$ ipython --no-banner

In [1]: import numpy as np

In [2]: np.set_printoptions(suppress=True, linewidth=120)

In [3]: rnd = lambda a: np.round(a, 2) + 0

In [4]: B = np.array([[3, 2], [0, 2]])

In [5]: W2 = np.array([[1, -1, 2], [-2, 2, 2], [-2, 0, 1]])

In [6]: arr = np.kron(B, W2)

In [7]: print(arr)
[[ 3 -3  6  2 -2  4]
 [-6  6  6 -4  4  4]
 [-6  0  3 -4  0  2]
 [ 0  0  0  2 -2  4]
 [ 0  0  0 -4  4  4]
 [ 0  0  0 -4  0  2]]

In [8]: cov = arr.T @ arr

In [9]: print(np.trace(cov), (arr ** 2).sum())
391 391

In [10]: print(np.allclose(cov, cov.T))
True

In [11]: print(np.linalg.matrix_rank(cov))
6

In [12]: print(rnd(np.linalg.svd(arr, compute_uv=False) ** 2))
[224.29  87.12  38.29  22.56  14.88   3.85]

In [13]: m1 = np.load("layer19.npy")

In [14]: print(m1)
[[  1  -8  -1   0   9  -3   3  -6]
 [  5 -16   6   3  16   1   6  -5]
 [  0 -25  10  11  23  -4  -3  -3]
 [  6 -32   5  18  29  -5  -9  -8]
 [  8 -36   2  19  25  -1 -10 -17]
 [  3 -27  -7  16  18   6 -18 -10]
 [ -1 -33   2  12  21   7 -13  -5]
 [ -4 -31  -7  12  26  15 -19 -10]
 [ -2 -26   1   3  26  10 -20 -18]
 [  2 -35   1  -3  31  13 -19 -16]
 [  4 -37  -5  -3  25   5 -15 -14]
 [  4 -38  -4  -7  16   3  -9  -7]
 [ 13 -47   1  -8  16   4 -11 -14]
 [ 13 -44  -6 -12   7   1  -6 -15]
 [ 22 -45 -12 -11   1  -4  -3 -20]
 [ 21 -38 -14 -16   1  -4  -9 -25]
 [ 19 -39  -9 -18   1  -5 -15 -22]
 [ 10 -44 -16 -20  -4  -7  -7 -16]
 [  6 -52 -17 -11   0   1  -4 -17]
 [ 15 -52 -23 -13   3   2  -4 -19]
 [  8 -61 -31  -9  10   7  -3 -14]
 [  6 -68 -40 -10   6  13   3  -6]
 [ 11 -76 -39 -16   0   9  -4  -4]
 [ 16 -73 -40 -16  -5  13   5  -5]
 [ 11 -70 -41 -13  -8  16   8  -9]
 [  4 -62 -45 -10  -1  10   5   0]
 [  3 -53 -44  -8  -7   8  -4  -2]
 [  7 -62 -43 -10   0   9 -10   2]
 [  8 -70 -43 -10   1   3 -10  -6]
 [  3 -63 -48  -4   1  -1  -4  -7]
 [ 12 -71 -46  -4  -2   0 -10  -9]
 [ 20 -76 -39   3  -1  -9  -3  -5]
 [ 15 -85 -40   8  -2 -16  -6   0]
 [ 16 -81 -32   6   5 -11  -9  -9]
 [ 17 -73 -37   7  -4 -11  -3   0]
 [  8 -76 -44  -1 -11  -6   1  -6]
 [ 12 -68 -46  -5  -9  -9   6  -8]
 [ 10 -68 -44  -2 -10  -8   4  -8]]

In [15]: Ac = (m1 - m1.mean(axis=0)) / m1.std(axis=0)

In [16]: print(np.argwhere(np.abs(Ac) > 2))
[[ 0  1]
 [ 3  3]
 [ 4  3]
 [ 9  4]
 [14  0]
 [15  7]
 [32  5]]

In [17]: beta = np.linalg.lstsq(np.delete(Ac, 3, axis=1), Ac[:, 3])[0]

In [18]: print(rnd(beta))
[-0.13  0.03 -0.34  0.99 -0.56  0.01  0.32]

In [19]: W2 = m1[[0, 34]].astype(float)

In [20]: for _ in range(6):
    ...:     idx = np.linalg.norm(m1[:, None] - W2, axis=-1).argmin(axis=1)
    ...:     W2 = np.array([m1[idx == j].mean(axis=0) for j in range(2)])
    ...: 

In [21]: print(idx)
[0 0 0 0 0 0 0 0 0 0 0 0 0 0 0 0 0 0 1 1 1 1 1 1 1 1 1 1 1 1 1 1 1 1 1 1 1 1]

In [22]: print(np.abs(W2[1] - W2[0]).argmax())
2

In [23]: print(rnd(W2[1] - W2[0]))
[  3.51 -34.61 -36.16  -5.68 -17.64  -0.78   7.73   6.23]

In [24]: cov = np.cov(m1, rowvar=False)

In [25]: print(np.argwhere(np.triu(np.abs(np.corrcoef(m1.T)) > 0.8, 1)))
[[1 2]
 [2 4]]

In [26]: print(np.argsort(-m1.std(axis=0).round(6), kind="stable"))
[1 2 4 3 5 6 0 7]

In [27]: print(rnd(np.linalg.eigvalsh(cov)[::-1]))
[895.8  132.46  96.26  73.15  31.37  15.16   9.83   7.2 ]

In [28]: print(rnd(m1.std(axis=0)))
[ 6.58 19.68 19.49 10.37 12.11  8.05  7.46  6.57]

In [29]: left, sig = np.linalg.svd(m1)
---------------------------------------------------------------------------
ValueError                                Traceback (most recent call last)
Cell In[29], line 1
----> 1 left, sig = np.linalg.svd(m1)

ValueError: too many values to unpack (expected 2)

In [30]: left, sig, Vh = np.linalg.svd(m1, full_matrices=False)

In [31]: print(rnd(left.T @ m1 @ Vh.T))
[[388.87   0.     0.     0.     0.     0.     0.     0.  ]
 [  0.   118.77   0.     0.     0.     0.     0.     0.  ]
 [  0.     0.    67.57   0.     0.     0.     0.     0.  ]
 [  0.     0.     0.    59.64   0.     0.     0.     0.  ]
 [  0.     0.     0.     0.    35.01   0.     0.     0.  ]
 [  0.     0.     0.     0.     0.    24.95   0.     0.  ]
 [  0.     0.     0.     0.     0.     0.    20.6    0.  ]
 [  0.     0.     0.     0.     0.     0.     0.    16.42]]

In [32]: print((sig > 1e-8).sum())
8

In [33]: print(np.allclose(left * sig @ Vh, m1))
True

In [34]: print(np.abs(left[:, 0]).round(6).argmax())
32

In [35]: Ac = m1 - m1.mean(axis=0)

In [36]: V = np.linalg.svd(Ac)[2][:1]

In [37]: B = Ac - Ac @ V.T @ V

In [38]: print(rnd(np.cov(Ac @ V.T, rowvar=False)))
895.8

In [39]: print(rnd((Ac @ V.T).std(axis=0)))
[29.53]

In [40]: print(np.linalg.norm(B, axis=1).round(6).argmax())
16

In [41]: print(rnd(np.linalg.norm(B) / np.linalg.norm(Ac)))
0.54

In [42]: print(rnd(np.diag(V.T @ V)))
[0.01 0.4  0.41 0.02 0.13 0.   0.02 0.01]

In [43]: rng = np.random.default_rng(54627)

In [44]: idx = rng.integers(0, 3, 5)

In [45]: mat = (idx[:, None] == idx) * 3 + np.eye(5)

In [46]: print(mat)
[[4. 0. 0. 3. 0.]
 [0. 4. 3. 0. 3.]
 [0. 3. 4. 0. 3.]
 [3. 0. 0. 4. 0.]
 [0. 3. 3. 0. 4.]]

In [47]: # symmetric, so the eigenvalues are real

In [48]: idx = rng.permutation(5)

In [49]: B = mat[:, idx] * rng.choice([-1, 1], 5)

In [50]: print(B)
[[ 4. -0. -3.  0. -0.]
 [ 0. -3. -0.  3. -4.]
 [ 0. -3. -0.  4. -3.]
 [ 3. -0. -4.  0. -0.]
 [ 0. -4. -0.  3. -3.]]

In [51]: left, _, Vh = np.linalg.svd(mat.T @ B)

In [52]: print(idx)
[0 4 3 2 1]

In [53]: print(rnd(np.linalg.lstsq(mat, B)[0]))
[[ 1.  0.  0.  0.  0.]
 [ 0.  0.  0.  0. -1.]
 [ 0.  0.  0.  1.  0.]
 [ 0.  0. -1.  0.  0.]
 [ 0. -1.  0.  0.  0.]]

In [54]: print(np.allclose(B @ B.T, B.T @ B))
False

In [55]: assert B == B.T
---------------------------------------------------------------------------
ValueError                                Traceback (most recent call last)
Cell In[55], line 1
----> 1 assert B == B.T

ValueError: The truth value of an array with more than one element is ambiguous. Use a.any() or a.all()

In [56]: print(rnd(np.abs(np.linalg.eigvals(B)).max()))
5.79

In [57]: sig = 10 * 0.7 ** np.arange(4)

In [58]: data = rng.normal(size=(32, 4)) * rng.permutation(sig)

In [59]: print(rnd(data))
[[ -0.11  -1.53  -0.14  -2.55]
 [  4.15  -7.26   2.41  -4.83]
 [  2.32   6.07  -0.23   2.25]
 [ -3.59 -12.23   2.84   4.91]
 [  4.73  13.64   1.43   3.62]
 [ 12.95   5.53  -3.85  -6.5 ]
 [  1.99  -9.87  -2.23   4.  ]
 [  1.35  -8.55   0.4   -2.7 ]
 [ -9.47  -1.97  -2.29  -2.21]
 [ -8.67  21.1    3.31   1.88]
 [  3.68 -13.82   0.56   2.56]
 [ -2.21 -10.47  -0.12   3.71]
 [  2.05  -3.04  -4.81  -3.89]
 [ -1.99 -14.28  -7.4    1.53]
 [ -3.09  -6.45   5.79   0.  ]
 [ -8.67  -9.15   2.85   3.09]
 [  2.71  13.36  -3.41   5.04]
 [ -1.24  -9.14   0.81   1.16]
 [ 14.19   7.02   2.68  -4.37]
 [ -7.74   2.8   -2.15   3.35]
 [  0.69   8.44   3.32  -1.6 ]
 [ -0.14  -1.71  -5.6    0.91]
 [  0.64 -15.67  -3.34   2.31]
 [  0.79   1.58  -1.93 -10.05]
 [  6.49 -12.74   2.73  -2.23]
 [ -1.99  -3.42   4.72   3.89]
 [  7.27  -4.21   8.08   5.25]
 [-11.84  10.48  -3.93   2.04]
 [ 11.28  -4.51   6.92   4.96]
 [ -7.71  -8.05 -10.43  -2.85]
 [ -0.76  17.91   0.8    0.76]
 [  6.44  11.76   5.03   1.19]]

In [60]: Q, R = np.linalg.qr(data)

In [61]: print(np.allclose(R.T @ R, data.T @ data))
True

In [62]: print(rnd(np.abs(np.diag(R))))
[35.31 56.6  22.09 19.38]

In [63]: print(rnd(R))
[[ 35.31   0.79   7.3   -3.78]
 [  0.    56.6    2.28  -1.15]
 [  0.     0.    22.09   7.45]
 [  0.     0.     0.   -19.38]]

In [64]: def softmax(z):
    ...:     e = np.exp(z - z.max(axis=-1, keepdims=True))
    ...:     return e / e.sum(axis=-1, keepdims=True)
    ...: 

In [65]: print(rnd(softmax(10 * data[26])))
[0. 0. 1. 0.]

In [66]: S = data @ data.T / np.sqrt(4)

In [67]: print(softmax(S).round(6).argmax(axis=1))
[24 24  9  3  9  5 22 22 29  9 22 22 29 13  3 15  9 22 18 27  9 29 22 23 24  3 28  9 28 29  9  9]

In [68]: E = np.loadtxt("sample11.csv", delimiter=",")

In [69]: print(E)
[[ 1.25 -1.03  0.69  2.09  1.3   3.8 ]
 [ 1.2  -1.48 -0.48  3.22  0.91  2.57]
 [ 1.34 -1.36 -0.63  2.16  0.36  2.9 ]
 [-4.53  3.8  12.88  3.52 -3.7   0.43]
 [ 0.79 -1.39  0.56  2.22 -0.64  3.  ]
 [-3.36 -3.92 -3.09 -3.05 -5.26 -4.48]
 [-6.11  3.04 11.05  3.54 -4.01  1.63]
 [ 0.64 -1.19  0.89  2.19 -0.47  5.  ]
 [-0.31 -1.11  0.66  2.17 -0.41  4.29]
 [-2.38 -4.29 -5.94 -2.69 -5.03 -2.45]
 [ 0.9  -2.85  0.46  0.09  0.37  4.3 ]
 [-4.93  2.59 12.14  4.11 -1.84  1.88]
 [-3.62 -4.2  -7.54 -2.04 -3.09 -2.79]
 [-0.28 -1.06  0.63  2.92 -0.73  5.42]
 [-8.11  6.42 11.47  3.96 -3.87  1.02]
 [-2.54 -4.93 -4.   -1.77 -4.84 -1.33]
 [ 0.66 -2.44  0.84  2.77  0.83  1.54]
 [-1.9  -0.98 -0.36  2.21 -1.36  4.15]
 [-5.41  4.92 12.06  1.29 -3.76  1.41]
 [-1.9  -4.7  -5.56 -2.37 -2.69 -4.3 ]
 [-4.95  4.64 11.91  5.26 -1.77  0.38]
 [ 0.62 -3.08  0.33  0.6   0.18  3.03]
 [-6.99  3.19 10.9   4.75 -2.63  0.12]
 [-0.29 -0.13  1.39  1.65 -0.9   4.17]
 [-1.39 -3.14 -4.76 -2.22 -2.02 -2.01]
 [-2.63 -7.21 -5.34 -1.41 -4.51 -2.88]
 [-2.5  -2.34 -6.45 -1.68 -4.19 -2.1 ]
 [-0.01 -1.14  1.65  0.87  0.1   2.97]
 [-5.57  4.5  11.23  4.39 -3.74 -1.22]
 [-0.87 -1.69  1.24  1.71  0.07  3.36]
 [ 0.77 -1.71  0.63  1.6  -0.8   5.65]
 [-2.77  5.36 10.89  4.39 -2.82  2.1 ]
 [-5.91  3.79 10.83  5.75 -2.49  0.51]
 [ 2.63 -1.21  0.52  3.14  2.05  5.33]
 [-2.52 -3.75 -5.47 -0.18 -3.38 -4.46]
 [-5.3   3.96 10.97  3.59 -2.98  0.16]
 [-5.99  2.52 10.83  5.11 -2.49  0.21]]

In [70]: P = E @ np.linalg.solve(E.T @ E, E.T)

In [71]: print(rnd(P @ E[:, 3]))
[ 2.09  3.22  2.16  3.52  2.22 -3.05  3.54  2.19  2.17 -2.69  0.09  4.11 -2.04  2.92  3.96 -1.77  2.77  2.21  1.29
 -2.37  5.26  0.6   4.75  1.65 -2.22 -1.41 -1.68  0.87  4.39  1.71  1.6   4.39  5.75  3.14 -0.18  3.59  5.11]

In [72]: print(rnd(np.diag(P)))
[0.06 0.15 0.08 0.22 0.1  0.21 0.11 0.1  0.08 0.18 0.19 0.17 0.28 0.14 0.33 0.17 0.17 0.19 0.29 0.13 0.12 0.13 0.2
 0.09 0.06 0.26 0.24 0.06 0.17 0.11 0.15 0.3  0.16 0.13 0.23 0.08 0.16]

In [73]: u, v = data[16], data[29]

In [74]: print(rnd(u @ u))
222.84

In [75]: pr = (u @ v) / (u @ u) * u

In [76]: print((v - pr) @ u)
0.0

In [77]: print(rnd(np.linalg.norm(u + v) ** 2 + np.linalg.norm(u - v) ** 2))
928.06

In [78]: print(rnd(pr))
[-1.31 -6.43  1.64 -2.43]

In [79]: print(np.linalg.matrix_rank(np.outer(u, v)))
1

In [80]: x0 = np.array([3, 1, 2, 4, 3, 1])

In [81]: rhs = E @ x0

In [82]: print(rnd(np.linalg.pinv(E) @ E))
[[1. 0. 0. 0. 0. 0.]
 [0. 1. 0. 0. 0. 0.]
 [0. 0. 1. 0. 0. 0.]
 [0. 0. 0. 1. 0. 0.]
 [0. 0. 0. 0. 1. 0.]
 [0. 0. 0. 0. 0. 1.]]

In [83]: print(rnd(np.linalg.solve(E.T @ E, E.T @ rhs)))
[3. 1. 2. 4. 3. 1.]

In [84]: rhs = rhs + 0.3 * rng.normal(size=37)

In [85]: print(rnd(rhs))
[ 20.32  19.1   13.62  19.96  12.49 -52.92  10.73  14.79  11.26 -51.69   5.97  24.73 -50.44  13.77  10.49 -42.57  16.37
   1.73   8.32 -43.75  29.23   5.18  15.46  10.25 -33.99 -47.47 -44.24   8.74  15.48   8.14  11.47  29.76  23.69  31.81
 -36.98  15.75  19.05]

In [86]: beta, *_ = np.linalg.lstsq(E, rhs)

In [87]: print(rnd(np.linalg.norm(rhs - E @ beta)))
1.93
